>>> import numpy as np
>>> np.set_printoptions(precision=3, suppress=True, linewidth=120, floatmode="fixed")
>>> def tidy(a):
...     return np.round(a, 3) + 0
... 
>>> arr = np.cumsum(np.array([[0, 2, 2, -2, 0, 2],
...     [1, -2, 3, 1, 1, 0],
...     [1, -2, 1, 2, 2, 2],
...     [-3, -2, 0, -2, -1, -3],
...     [3, 2, 2, 2, -1, 0],
...     [-1, -1, -1, 0, 3, -1],
...     [2, 2, -3, 1, -2, -3],
...     [1, 2, -2, 3, 0, 1],
...     [0, -1, -2, -2, 3, 3],
...     [2, 1, -3, 3, 1, -2],
...     [2, -1, -2, 1, -3, -1],
...     [1, 0, 3, -3, -2, -3],
...     [0, 0, -1, -3, 3, -1],
...     [-2, -1, 2, -3, 3, -1]]), axis=0)
>>> arr
array([[ 0,  2,  2, -2,  0,  2],
       [ 1,  0,  5, -1,  1,  2],
       [ 2, -2,  6,  1,  3,  4],
       [-1, -4,  6, -1,  2,  1],
       [ 2, -2,  8,  1,  1,  1],
       [ 1, -3,  7,  1,  4,  0],
       [ 3, -1,  4,  2,  2, -3],
       [ 4,  1,  2,  5,  2, -2],
       [ 4,  0,  0,  3,  5,  1],
       [ 6,  1, -3,  6,  6, -1],
       [ 8,  0, -5,  7,  3, -2],
       [ 9,  0, -2,  4,  1, -5],
       [ 9,  0, -3,  1,  4, -6],
       [ 7, -1, -1, -2,  7, -7]])
>>> rng = np.random.default_rng(62696)
>>> idx = rng.permutation(6)
>>> other = arr[:, idx] * rng.choice([-1, 1], 6)
>>> other
array([[-2,  0, -2,  0, -2,  2],
       [ 0,  1, -1, -1, -2,  5],
       [ 2,  3,  1, -2, -4,  6],
       [ 4,  2, -1,  1, -1,  6],
       [ 2,  1,  1, -2, -1,  8],
       [ 3,  4,  1, -1,  0,  7],
       [ 1,  2,  2, -3,  3,  4],
       [-1,  2,  5, -4,  2,  2],
       [ 0,  5,  3, -4, -1,  0],
       [-1,  6,  6, -6,  1, -3],
       [ 0,  3,  7, -8,  2, -5],
       [ 0,  1,  4, -9,  5, -2],
       [ 0,  4,  1, -9,  6, -3],
       [ 1,  7, -2, -7,  7, -1]])
>>> left, _, vt = np.linalg.svd(arr.T @ other)
>>> tidy(left @ vt)
array([[ 0.000,  0.000,  0.000, -1.000,  0.000,  0.000],
       [-1.000,  0.000,  0.000,  0.000,  0.000,  0.000],
       [ 0.000,  0.000,  0.000,  0.000,  0.000,  1.000],
       [ 0.000,  0.000,  1.000,  0.000,  0.000,  0.000],
       [ 0.000,  1.000,  0.000,  0.000,  0.000,  0.000],
       [ 0.000,  0.000,  0.000,  0.000, -1.000,  0.000]])
